% ipython --no-banner

In [1]: import numpy as np

In [2]: np.set_printoptions(precision=1, suppress=True, linewidth=100)

In [3]: def rd(a):
   ...:     return np.round(a, 1) + 0
   ...: 

In [4]: K = np.loadtxt("a.csv", delimiter=",")

In [5]: K
Out[5]: 
array([[ 0. , -0.3,  0.3,  1.1],
       [-0.9, -0.3, -0.5,  0.5],
       [ 0.1,  2.2, -0.9,  0.2],
       [ 0.2,  0.8,  0.7, -0.2],
       [-0.1, -0.5,  0.4,  1.2]])

In [6]: hat = K @ np.linalg.solve(K.T @ K, K.T)

In [7]: rd(np.linalg.eigvalsh(hat))
Out[7]: array([0., 1., 1., 1., 1.])

In [8]: np.allclose(hat @ hat, hat)
Out[8]: True

In [9]: np.linalg.matrix_rank(np.eye(5) - hat)
Out[9]: np.int64(1)

In [10]: rd((np.eye(5) - hat) @ K)
Out[10]: 
array([[0., 0., 0., 0.],
       [0., 0., 0., 0.],
       [0., 0., 0., 0.],
       [0., 0., 0., 0.],
       [0., 0., 0., 0.]])

In [11]: rd(np.diag(hat))
Out[11]: array([0.5, 1. , 1. , 1. , 0.5])

In [12]: x0 = np.array([0, 0, 2, -2])

In [13]: rhs = K @ x0

In [14]: b, lr = np.zeros(4), 1 / np.linalg.norm(K, 2) ** 2

In [15]: for i in range(15):
    ...:     b -= lr * K.T @ (K @ b - rhs)
    ...:     if i % 5 == 0: print(i, round(np.linalg.norm(K @ b - rhs), 1))
    ...: 
0 2.5
5 0.6
10 0.4

In [16]: rd(np.linalg.cond(K))
Out[16]: np.float64(4.8)

In [17]: rd(b)
Out[17]: array([ 0.6, -0.2,  1.6, -1.9])

In [18]: F = np.load("out1.npy")

In [19]: F
Out[19]: 
array([[ 1.4, -0.9,  0.3,  0.7, -0.6],
       [-0.7, -0.2, -0.9,  0. ,  0. ],
       [-0.9,  0.2, -1.3, -0.2, -0.7],
       [ 0.1,  0.9,  0.9,  0.2,  0.6],
       [ 1. , -0.6, -1.2, -1.3, -0.6],
       [ 1.4, -0.4, -1.6, -0.9, -0.3]])

In [20]: W = np.array([[-1, 2, 2, 0], [1, 1, 2, 2], [-1, -1, -1, -1], [-2, -2, -2, -1]])

In [21]: b = np.array([2, 2, 1, 0])

In [22]: H = np.maximum(K @ W + b, 0)

In [23]: np.linalg.matrix_rank(H)
Out[23]: np.int64(3)

In [24]: (H > 0).astype(int)
Out[24]: 
array([[0, 0, 0, 0],
       [1, 0, 0, 0],
       [1, 1, 1, 1],
       [1, 1, 1, 1],
       [0, 0, 0, 0]])

In [25]: rd(H)
Out[25]: 
array([[0. , 0. , 0. , 0. ],
       [2.1, 0. , 0. , 0. ],
       [4.6, 4.9, 6.1, 5.1],
       [2.3, 2.9, 2.7, 1.1],
       [0. , 0. , 0. , 0. ]])

In [26]: basis = np.array([[2, -1], [1, -1], [1, 2], [1, -2]])

In [27]: W @ basis
Out[27]: 
array([[ 2,  3],
       [ 7, -2],
       [-5,  2],
       [-9,  2]])

In [28]: (H @ basis).round(6).argmax(axis=1)
Out[28]: array([0, 0, 0, 0, 0])

In [29]: rd(H @ basis)
Out[29]: 
array([[ 0. ,  0. ],
       [ 4.2, -2.1],
       [25.3, -7.5],
       [11.3, -2. ],
       [ 0. ,  0. ]])

In [30]: other = np.c_[F[:, :1] @ np.array([[-1]]), np.array([2, 3, 1, 2, 2, 0])]

In [31]: other
Out[31]: 
array([[-1.4,  2. ],
       [ 0.7,  3. ],
       [ 0.9,  1. ],
       [-0.1,  2. ],
       [-1. ,  2. ],
       [-1.4,  0. ]])

In [32]: np.linalg.matrix_rank(np.c_[F, other])
Out[32]: np.int64(6)

In [33]: rd(np.linalg.norm(np.linalg.qr(F)[0].T @ other, axis=0) ** 2 / ((other ** 2).sum(axis=0) + 1e-12))
Out[33]: array([1. , 0.2])

In [34]: rd(np.linalg.lstsq(F, other[:, 0])[0])
Out[34]: array([-1.,  0.,  0.,  0.,  0.])

In [35]: x0 = np.array([-3, -2])

In [36]: np.linalg.norm(other @ x0) <= np.linalg.norm(other, 2) * np.linalg.norm(x0) + 1e-9
Out[36]: np.True_

In [37]: rd(other @ (2 * x0))
Out[37]: array([  0.4, -16.2,  -9.4,  -7.4,  -2. ,   8.4])

In [38]: x0 @ other
---------------------------------------------------------------------------
ValueError                                Traceback (most recent call last)
Cell In[38], line 1
----> 1 x0 @ other

ValueError: matmul: Input operand 1 has a mismatch in its core dimension 0, with gufunc signature (n?,k),(k,m?)->(n?,m?) (size 6 is different from 2)

In [39]: rd((other * x0).sum(axis=1))
Out[39]: array([ 0.2, -8.1, -4.7, -3.7, -1. ,  4.2])

In [40]: x0 = np.array([0, 0, -1, 2])

In [41]: rhs = K @ x0

In [42]: rd(rhs)
Out[42]: array([ 1.9,  1.5,  1.3, -1.1,  2. ])

In [43]: rd(np.linalg.pinv(K) @ K)
Out[43]: 
array([[1., 0., 0., 0.],
       [0., 1., 0., 0.],
       [0., 0., 1., 0.],
       [0., 0., 0., 1.]])

In [44]: rd(np.linalg.solve(K.T @ K, K.T @ rhs))
Out[44]: array([ 0.,  0., -1.,  2.])

In [45]: rd(np.linalg.lstsq(K, rhs)[0])
Out[45]: array([ 0.,  0., -1.,  2.])

In [46]: rng = np.random.default_rng(961)

In [47]: rhs = rhs + 0.3 * rng.normal(size=5)

In [48]: rd(rhs)
Out[48]: array([ 1.7,  1.3,  0.9, -1.1,  2.2])

In [49]: b, *_ = np.linalg.lstsq(K, rhs)

In [50]: b.round()
Out[50]: array([ 0., -0., -1.,  2.])

In [51]: rd(np.linalg.norm(rhs - K @ b))
Out[51]: np.float64(0.3)

In [52]: [round(float(np.linalg.norm(np.linalg.solve(K.T @ K + lam * np.eye(4), K.T @ rhs))), 2) for lam in (0, 1, 10, 100)]
Out[52]: [2.09, 1.44, 0.44, 0.06]

In [53]: x0 = np.array([2, 0, 1, -1, -2])

In [54]: h = np.maximum(F @ x0, 0)

In [55]: rd(np.maximum(F @ (3 * x0), 0))
Out[55]: array([10.8,  0. ,  0. ,  0. ,  9.9,  8.1])

In [56]: rd(F.T @ h)
Out[56]: array([12.1, -6.3, -7.2, -4.2, -4.9])

In [57]: np.flatnonzero(h > 1e-9)
Out[57]: array([0, 4, 5])

In [58]: rd(h)
Out[58]: array([3.6, 0. , 0. , 0. , 3.3, 2.7])

In [59]: other = np.array([[5, 4, 0], [1, 4, 2]])

In [60]: X = other.T @ other

In [61]: X
Out[61]: 
array([[26, 24,  2],
       [24, 32,  8],
       [ 2,  8,  4]])

In [62]: evals, V = np.linalg.eigh(X)

In [63]: rd(V.T @ V)
Out[63]: 
array([[1., 0., 0.],
       [0., 1., 0.],
       [0., 0., 1.]])

In [64]: rd(V.T @ X @ V)
Out[64]: 
array([[ 0. ,  0. ,  0. ],
       [ 0. ,  7.7,  0. ],
       [ 0. ,  0. , 54.3]])

In [65]: rd(np.linalg.eigvalsh(X @ X))
Out[65]: array([   0. ,   59.9, 2944.1])

In [66]: rd(np.trace(np.linalg.pinv(X) @ X))
Out[66]: np.float64(2.0)

In [67]: rd(X @ np.linalg.pinv(X) @ X)
Out[67]: 
array([[26., 24.,  2.],
       [24., 32.,  8.],
       [ 2.,  8.,  4.]])

In [68]: np.abs(np.diag(np.linalg.qr(X)[1])) > 1e-9
Out[68]: array([ True,  True, False])

In [69]: A = np.load("m.npy")

In [70]: A
Out[70]: 
array([[ 2.2, -0.4,  0. ],
       [ 0.2,  0.7,  0.3],
       [-0.4, -0.8, -2.9],
       [-0.5,  1.1,  0.1],
       [ 0.2,  0.5,  0.3],
       [-0.1,  0.5,  1.5],
       [-0.4,  0.4, -0.6],
       [ 2.4, -3.3,  0.9],
       [-1.7,  0.1, -1.9],
       [ 1.2,  1.5,  1.1],
       [-0.3,  0. ,  0.8]])

In [71]: basis = A[[7, 10]].astype(float)

In [72]: for _ in range(7):
    ...:     lab = np.linalg.norm(A[:, None] - basis, axis=-1).argmin(axis=1)
    ...:     basis = np.array([A[lab == j].mean(axis=0) for j in range(2)])
    ...: 

In [73]: lab
Out[73]: array([1, 1, 1, 1, 1, 1, 1, 0, 1, 1, 1])

In [74]: np.abs(basis[1] - basis[0]).argmax()
Out[74]: np.int64(1)

In [75]: x0 = np.array([1, 2, 3])

In [76]: rhs = A @ x0

In [77]: rd(np.linalg.pinv(A) @ A)
Out[77]: 
array([[1., 0., 0.],
       [0., 1., 0.],
       [0., 0., 1.]])

In [78]: rhs = rhs + 0.1 * rng.normal(size=11)

In [79]: rd(rhs)
Out[79]: array([  1.2,   2.4, -10.7,   2. ,   2.1,   5.3,  -1.4,  -1.5,  -7.3,   7.5,   2.2])

In [80]: b, *_ = np.linalg.lstsq(A, rhs)

In [81]: b.round()
Out[81]: array([1., 2., 3.])

In [82]: rd(b)
Out[82]: array([1., 2., 3.])

In [83]: rd(A.T @ (rhs - A @ b))
Out[83]: array([0., 0., 0.])

In [84]: [round(float(np.linalg.norm(np.linalg.solve(A.T @ A + lam * np.eye(3), A.T @ rhs))), 2) for lam in (0, 1, 10, 100)]
Out[84]: [3.74, 3.56, 2.48, 0.62]

In [85]: J = np.load("x.npy")

In [86]: J
Out[86]: 
array([[13, 11,  4],
       [11, 23, 17],
       [ 4, 17, 22]])

In [87]: # symmetric, so the eigenvalues are real

In [88]: Q, R = np.linalg.qr(J)

In [89]: Q.shape, R.shape
Out[89]: ((3, 3), (3, 3))

In [90]: rd(Q)
Out[90]: 
array([[-0.7,  0.6,  0.4],
       [-0.6, -0.4, -0.7],
       [-0.2, -0.7,  0.7]])

In [91]: np.trace(Q @ Q.T)
Out[91]: np.float64(3.0)

In [92]: rd(R)
Out[92]: 
array([[-17.5, -26.5, -18.7],
       [  0. , -15.3, -20.4],
       [  0. ,   0. ,   4.8]])
